$ python -q
>>> import numpy as np
>>> np.set_printoptions(suppress=True, linewidth=200)
>>> E = np.load("arr.npy")
>>> E
array([[3., 1., 1., 1.],
       [1., 3., 1., 1.],
       [1., 1., 3., 1.],
       [1., 1., 1., 3.]])
>>> x = np.array([2, 5, 0, 0])
>>> h1 = np.maximum(E @ x, 0)
>>> E.T @ h1
array([64., 76., 56., 56.])
>>> h1
array([11., 17.,  7.,  7.])
>>> A2 = E / np.sqrt((E ** 2).mean(axis=1, keepdims=True))
>>> A2[2].round(2)
array([0.58, 0.58, 1.73, 0.58])
>>> np.linalg.matrix_rank(A2) == np.linalg.matrix_rank(E)
np.True_
>>> np.linalg.matrix_rank(E - E.mean(axis=1, keepdims=True))
np.int64(3)
>>> rng = np.random.default_rng(8402)
>>> J = rng.normal(size=(20, 3))
>>> J = 10 * J / np.linalg.norm(J, axis=1, keepdims=True)
>>> J.round(2)
array([[-9.27, -0.92, -3.63],
       [ 8.31,  3.86, -4.  ],
       [-1.4 , -1.27,  9.82],
       [-9.24,  1.56,  3.5 ],
       [ 3.61, -8.71, -3.33],
       [ 8.42, -4.6 ,  2.81],
       [ 7.43, -5.87,  3.2 ],
       [-3.74, -3.59,  8.55],
       [ 6.36,  7.2 , -2.76],
       [ 3.91,  9.13,  1.15],
       [ 9.44,  3.23,  0.72],
       [-7.09, -5.5 ,  4.42],
       [ 0.17,  8.67,  4.98],
       [ 7.1 ,  6.98, -0.9 ],
       [ 4.72,  8.81, -0.25],
       [-4.3 , -0.71,  9.  ],
       [-3.68, -2.01,  9.08],
       [-0.11, -6.37, -7.71],
       [ 3.83, -1.53,  9.11],
       [ 5.69,  1.08, -8.16]])
>>> dist = np.linalg.norm(J[:, None] - J[None], axis=-1)
>>> dist[:5, :5].round(2)
array([[ 0.  , 18.23, 15.59,  7.54, 15.06],
       [18.23,  0.  , 17.65, 19.23, 13.43],
       [15.59, 17.65,  0.  , 10.46, 15.92],
       [ 7.54, 19.23, 10.46,  0.  , 17.81],
       [15.06, 13.43, 15.92, 17.81,  0.  ]])
>>> np.unravel_index(dist.round(6).argmax(), dist.shape)
(np.int64(15), np.int64(19))
>>> np.linalg.matrix_rank(dist ** 2)
np.int64(4)
>>> np.round(np.linalg.norm(J, axis=1), 2)
array([10., 10., 10., 10., 10., 10., 10., 10., 10., 10., 10., 10., 10., 10., 10., 10., 10., 10., 10., 10.])
>>> print(dist.mean(axis=1).argmax())
0
>>> x = np.array([2, 1, 0])
>>> rhs = J @ x
>>> np.round(np.linalg.lstsq(J, rhs)[0], 2) + 0
array([2., 1., 0.])
>>> rhs = rhs + 0.02 * rng.normal(size=20)
>>> rhs.round(2)
array([-19.44,  20.47,  -4.08, -16.91,  -1.49,  12.25,   8.97, -11.06,  19.96,  16.95,  22.1 , -19.66,   9.01,  21.19,  18.29,  -9.31,  -9.35,  -6.56,   6.15,  12.44])
>>> coef, *_ = np.linalg.lstsq(J, rhs)
>>> coef.round()
array([2., 1., 0.])
>>> round(np.linalg.norm(rhs - J @ coef), 2)
np.float64(0.07)
>>> cen = J - J.mean(axis=0)
>>> evecs = np.linalg.svd(cen)[2][:1]
>>> A2 = cen - cen @ evecs.T @ evecs
>>> np.round(np.cov(cen @ evecs.T, rowvar=False), 2)
np.float64(50.44)
>>> np.round(np.diag(evecs.T @ evecs), 2)
array([0.53, 0.18, 0.29])
>>> np.linalg.norm(A2, axis=1).round(6).argmax()
np.int64(17)
>>> np.round((cen @ evecs.T).std(axis=0), 2)
array([6.92])
>>> K = np.loadtxt("data.csv", delimiter=",")
>>> print(K)
[[3.05 3.   3.   0.  ]
 [2.   1.05 1.   3.  ]
 [0.   3.   0.05 1.  ]
 [3.   3.   3.   0.05]]
>>> A2 = np.linalg.inv(K)
>>> (np.abs(A2) > 1e-9).astype(int)
array([[1, 1, 1, 1],
       [1, 1, 1, 1],
       [1, 1, 1, 1],
       [1, 1, 1, 1]])
>>> round(float(np.linalg.cond(K)), 2)
265.18
>>> np.round(np.linalg.det(K) * np.linalg.det(A2), 2)
np.float64(1.0)
>>> print(np.round(np.linalg.inv(A2), 2) + 0)
[[3.05 3.   3.   0.  ]
 [2.   1.05 1.   3.  ]
 [0.   3.   0.05 1.  ]
 [3.   3.   3.   0.05]]
>>> f, r1 = K[3], K[0]
>>> round(f @ f, 2)
np.float64(27.0)
>>> p = (f @ r1) / (f @ f) * f
>>> np.linalg.matrix_rank(np.outer(f, r1))
np.int64(1)
>>> np.round(r1 - p, 2)
array([ 0.03, -0.02, -0.02, -0.05])
>>> np.round(np.linalg.norm(f + r1) ** 2 + np.linalg.norm(f - r1) ** 2, 2)
np.float64(108.61)
>>> np.round((r1 - p) @ f, 2)
np.float64(0.0)
>>> round(np.linalg.norm(K, 2) / np.linalg.norm(K), 2)
np.float64(0.9)
>>> np.round(np.abs(np.linalg.svd(K)[2][-1]), 2)
array([0.64, 0.08, 0.73, 0.21])
>>> np.linalg.cond(K) > 100
np.True_
>>> mat = np.load("run10.npy")
>>> print(mat)
[[ 0.16 -0.03  0.54]
 [-0.6   0.18 -0.84]
 [ 0.39 -0.09  0.83]
 [-0.45  0.09 -0.95]
 [-0.73  0.24 -0.93]
 [-0.82  0.26 -0.99]
 [-0.4   0.12 -0.43]
 [-0.55  0.18 -0.54]
 [ 0.47 -0.09  0.97]
 [-0.91  0.37 -0.99]
 [-0.25  0.03 -0.91]]
>>> Z = mat[[5, 2]].astype(float)
>>> for _ in range(3):
...     lab = np.linalg.norm(mat[:, None] - Z, axis=-1).argmin(axis=1)
...     Z = np.array([mat[lab == j].mean(axis=0) for j in range(2)])
... 
>>> lab
array([1, 0, 1, 0, 0, 0, 0, 0, 1, 0, 0])
>>> print(np.bincount(lab))
[8 3]
>>> x = np.array([-1, 0, 2])
>>> np.round(mat @ x, 2)
array([ 0.92, -1.08,  1.27, -1.45, -1.13, -1.16, -0.46, -0.53,  1.47, -1.07, -1.57])
>>> np.round(mat @ (2 * x), 2)
array([ 1.84, -2.16,  2.54, -2.9 , -2.26, -2.32, -0.92, -1.06,  2.94, -2.14, -3.14])
>>> mat * x
array([[-0.16, -0.  ,  1.08],
       [ 0.6 ,  0.  , -1.68],
       [-0.39, -0.  ,  1.66],
       [ 0.45,  0.  , -1.9 ],
       [ 0.73,  0.  , -1.86],
       [ 0.82,  0.  , -1.98],
       [ 0.4 ,  0.  , -0.86],
       [ 0.55,  0.  , -1.08],
       [-0.47, -0.  ,  1.94],
       [ 0.91,  0.  , -1.98],
       [ 0.25,  0.  , -1.82]])
>>> np.round(mat @ np.ones(3), 2)
array([ 0.67, -1.26,  1.13, -1.31, -1.42, -1.55, -0.71, -0.91,  1.35, -1.53, -1.13])
>>> F = np.load("case3.npy")
>>> F.round(2)
array([[ 0.02,  0.14,  0.04, -0.06],
       [ 0.14,  0.78,  0.23, -0.32],
       [ 0.04,  0.23,  0.07, -0.09],
       [-0.06, -0.32, -0.09,  0.13]])
>>> lab = rng.permutation(4)
>>> lab
array([3, 2, 1, 0])
>>> A2 = F[lab][:, lab]
>>> np.round(np.sort(np.abs(np.linalg.eigvals(A2))), 2) + 0
array([0., 0., 0., 1.])
>>> np.trace(A2)
np.float64(1.0)
>>> data = np.loadtxt("mat.csv", delimiter=",")
>>> data.round(2) + 0
array([[ 0.59, -0.05,  0.05,  0.49],
       [-0.05,  0.  ,  0.  , -0.04],
       [ 0.05,  0.  ,  0.  ,  0.04],
       [ 0.49, -0.04,  0.04,  0.4 ]])
>>> Uu, s, vt = np.linalg.svd(data)
>>> evecs = vt[:(s > 1e-8).sum()]
>>> x = data[0] + 5 * data[2] + rng.integers(2) * np.eye(4)[0]
>>> x.round(2)
array([ 0.86, -0.08,  0.08,  0.71])
>>> np.linalg.matrix_rank(np.vstack([data, x]))
np.int64(1)
